In [1]: import numpy as np

In [2]: import numpy.linalg as la

In [3]: np.set_printoptions(precision=3, suppress=True, linewidth=140, floatmode="fixed")

In [4]: A = np.load("block18.npy")

In [5]: A
Out[5]: 
array([[ 0.000,  1.510, -0.734,  4.710],
       [-1.684, -4.407, -1.093,  1.242],
       [-4.211,  1.813, -1.800, -0.862],
       [ 2.105,  0.100, -4.475, -0.730]])

In [6]: np.round(A.T @ A, 3) + 0
Out[6]: 
array([[25.000,  0.000,  0.000,  0.000],
       [ 0.000, 25.000,  0.000,  0.000],
       [ 0.000,  0.000, 25.000,  0.000],
       [ 0.000,  0.000,  0.000, 25.000]])

In [7]: np.round(A @ A.T, 3) + 0
Out[7]: 
array([[25.000,  0.000,  0.000,  0.000],
       [ 0.000, 25.000,  0.000,  0.000],
       [ 0.000,  0.000, 25.000,  0.000],
       [ 0.000,  0.000,  0.000, 25.000]])

In [8]: rng = np.random.default_rng(196542)

In [9]: B = A + rng.integers(-2, 3, (4, 3)) @ rng.integers(-2, 3, (3, 4))

In [10]: B
Out[10]: 
array([[ 0.000, -2.490, -2.734, -0.290],
       [-1.684,  1.593, -5.093,  4.242],
       [-4.211, 13.813, -1.800,  3.138],
       [ 2.105,  4.100, -4.475,  2.270]])

In [11]: la.svd(B - A, compute_uv=False)
Out[11]: array([16.149,  4.651,  2.929,  0.000])

In [12]: r0 = np.array([-2, -1, 2])

In [13]: np.cross(B[2, :3], B[3, :3])
Out[13]: array([-54.431, -22.633, -46.345])

In [14]: np.convolve(B[2], r0)
Out[14]: array([  8.422, -23.415, -18.634,  23.149,  -6.738,   6.277])

In [15]: np.array([np.convolve(row, r0, "same") for row in B])
Out[15]: 
array([[  4.981,   7.959,  -1.666,  -5.178],
       [ -1.501,   5.226,  -0.206, -14.429],
       [-23.415, -18.634,  23.149,  -6.738],
       [-10.305,   9.061,   8.134, -11.220]])

In [16]: np.polyval(r0, B[2])
Out[16]: array([ -29.250, -393.405,   -2.681,  -20.836])

In [17]: B = np.array([[2, 1, -2, 0], [1, 1, -2, 2], [3, 2, -2, -1], [2, 0, -3, -3]])

In [18]: mat = B.T @ B

In [19]: print(mat)
[[ 18   9 -18  -7]
 [  9   6  -8   0]
 [-18  -8  21   7]
 [ -7   0   7  14]]

In [20]: evals, V = la.eigh(mat)

In [21]: vec = np.array([-3, -3, -3, 3])

In [22]: (np.sign(V[:, -1].round(6)) == np.sign(V[0, -1].round(6))).astype(int)
Out[22]: array([1, 1, 0, 0])

In [23]: np.abs(mat).sum(axis=1).max(), round(float(np.abs(evals).max()), 3)
Out[23]: (np.int64(54), 44.504)

In [24]: la.eigvalsh(mat[1:, 1:])
Out[24]: array([ 1.789, 11.635, 27.576])

In [25]: proj = np.triu(np.array([[3, 2, 0, 2], [2, 3, 3, 2], [2, 3, 1, 0], [1, 3, 2, 3]]), 1) + np.eye(4)

In [26]: B = proj @ mat @ la.inv(proj)

In [27]: B
Out[27]: 
array([[  22.000,  -23.000,   49.000,   23.000],
       [ -59.000,  100.000, -231.000,  -33.000],
       [ -18.000,   28.000,  -63.000,  -13.000],
       [  -7.000,   14.000,  -35.000,    0.000]])

In [28]: np.poly(B)
Out[28]: array([    1.000,   -59.000,   675.000, -1330.000,    49.000])

In [29]: z = rng.permutation(4)

In [30]: z
Out[30]: array([2, 1, 0, 3])

In [31]: B = mat[z][:, z]

In [32]: np.trace(B)
Out[32]: np.int64(59)

In [33]: np.sort(np.abs(la.eigvals(B)))
Out[33]: array([ 0.038,  2.439, 12.020, 44.504])

In [34]: def softmax(z):
    ...:     e = np.exp(z - z.max(axis=-1, keepdims=True))
    ...:     return e / e.sum(axis=-1, keepdims=True)
    ...: 

In [35]: np.round(softmax(mat[3]), 3) + 0
Out[35]: array([0.000, 0.000, 0.001, 0.999])

In [36]: np.round(softmax(mat[3] + 4), 3) + 0
Out[36]: array([0.000, 0.000, 0.001, 0.999])

In [37]: att = mat @ mat.T / np.sqrt(4)

In [38]: print(softmax(att)[3] @ mat)
[-18.000  -8.000  21.000   7.000]

In [39]: softmax(att).round(6).argmax(axis=1)
Out[39]: array([0, 0, 2, 2])

In [40]: J = np.load("data.npy")

In [41]: print(J)
[[ 2  3  4  5]
 [ 6  7  8  9]
 [10 11 12 13]
 [14 15 16 17]]

In [42]: r = la.matrix_rank(J)

In [43]: r
Out[43]: np.int64(2)

In [44]: null = la.svd(J)[2][r:].T

In [45]: null @ null.T
Out[45]: 
array([[ 0.300, -0.400, -0.100,  0.200],
       [-0.400,  0.700, -0.200, -0.100],
       [-0.100, -0.200,  0.700, -0.400],
       [ 0.200, -0.100, -0.400,  0.300]])

In [46]: [int(la.matrix_rank(np.delete(J, i, axis=0))) for i in range(4)]
Out[46]: [2, 2, 2, 2]

In [47]: arr = np.array([[-0.6, 1.92, 0.92, -3.07],
    ...:     [1.24, 1.12, 0.36, -1.04],
    ...:     [0.16, 4.0, 1.76, -5.73],
    ...:     [-0.44, 4.48, 2.04, -6.71]])

In [48]: arr
Out[48]: 
array([[-0.600,  1.920,  0.920, -3.070],
       [ 1.240,  1.120,  0.360, -1.040],
       [ 0.160,  4.000,  1.760, -5.730],
       [-0.440,  4.480,  2.040, -6.710]])

In [49]: r = la.matrix_rank(arr)

In [50]: r
Out[50]: np.int64(2)

In [51]: null = la.svd(arr)[2][r:].T

In [52]: null @ null.T
Out[52]: 
array([[ 0.067, -0.207,  0.011, -0.139],
       [-0.207,  0.651, -0.132,  0.408],
       [ 0.011, -0.132,  0.940,  0.197],
       [-0.139,  0.408,  0.197,  0.342]])

In [53]: la.matrix_rank(arr.T @ arr), la.matrix_rank(arr @ arr.T)
Out[53]: (np.int64(2), np.int64(2))

In [54]: [int(la.matrix_rank(arr[:, :j + 1])) for j in range(4)]
Out[54]: [1, 2, 2, 2]

In [55]: [int(la.matrix_rank(np.delete(arr, i, axis=0))) for i in range(4)]
Out[55]: [2, 2, 2, 2]

In [56]: np.allclose(arr @ null, 0)
Out[56]: True

In [57]: np.round(arr @ null, 3) + 0
Out[57]: 
array([[0.000, 0.000],
       [0.000, 0.000],
       [0.000, 0.000],
       [0.000, 0.000]])

In [58]: Uu, sigma, Vt = la.svd(arr, full_matrices=False)

In [59]: np.cumsum(sigma ** 2) / np.sum(sigma ** 2)
Out[59]: array([0.984, 1.000, 1.000, 1.000])

In [60]: np.round(Uu.T @ arr @ Vt.T, 3) + 0
Out[60]: 
array([[11.727,  0.000,  0.000,  0.000],
       [ 0.000,  1.485,  0.000,  0.000],
       [ 0.000,  0.000,  0.000,  0.000],
       [ 0.000,  0.000,  0.000,  0.000]])

In [61]: round(np.sqrt((sigma ** 2).sum()), 3), round(la.norm(arr), 3)
Out[61]: (np.float64(11.821), np.float64(11.821))

In [62]: np.round(Uu.T @ Uu, 3) + 0
Out[62]: 
array([[1.000, 0.000, 0.000, 0.000],
       [0.000, 1.000, 0.000, 0.000],
       [0.000, 0.000, 1.000, 0.000],
       [0.000, 0.000, 0.000, 1.000]])

In [63]: np.allclose(Uu * sigma @ Vt, arr)
Out[63]: True

In [64]: np.abs(Vt[0])
Out[64]: array([0.021, 0.545, 0.245, 0.801])

In [65]: np.abs(Uu[:, 0]).round(6).argmax()
Out[65]: np.int64(3)

In [66]: np.round(sigma / sigma[0], 3) + 0
Out[66]: array([1.000, 0.127, 0.000, 0.000])

In [67]: np.round(Vt @ Vt.T, 3) + 0
Out[67]: 
array([[1.000, 0.000, 0.000, 0.000],
       [0.000, 1.000, 0.000, 0.000],
       [0.000, 0.000, 1.000, 0.000],
       [0.000, 0.000, 0.000, 1.000]])

In [68]: round(np.trace(la.pinv(arr) @ arr), 3)
Out[68]: np.float64(2.0)

In [69]: Uu, sigma, Vt = la.svd(arr)

In [70]: V = Vt[:(sigma > 1e-8).sum()]

In [71]: vec = arr[0] + -2 * arr[3] + rng.integers(2) * np.eye(4)[0]

In [72]: vec
Out[72]: array([ 0.280, -7.040, -3.160, 10.350])

In [73]: V.T @ V
Out[73]: 
array([[ 0.933,  0.207, -0.011,  0.139],
       [ 0.207,  0.349,  0.132, -0.408],
       [-0.011,  0.132,  0.060, -0.197],
       [ 0.139, -0.408, -0.197,  0.658]])

In [74]: print(np.allclose(V.T @ V @ vec, vec))
True

In [75]: print(round(la.norm(vec - V.T @ V @ vec), 3))
0.0

In [76]: W0 = np.load("x.npy")

In [77]: W0
Out[77]: 
array([[ 2,  0,  0,  4],
       [ 0,  0, -3,  0],
       [ 0, -2, -3,  0],
       [-4,  0,  0, -2]])

In [78]: z = rng.permutation(4)

In [79]: z
Out[79]: array([2, 0, 3, 1])

In [80]: B = A[z][:, z]

In [81]: round(float(np.trace(B)), 3)
Out[81]: -6.937

In [82]: np.diag(B)
Out[82]: array([-1.800,  0.000, -0.730, -4.407])
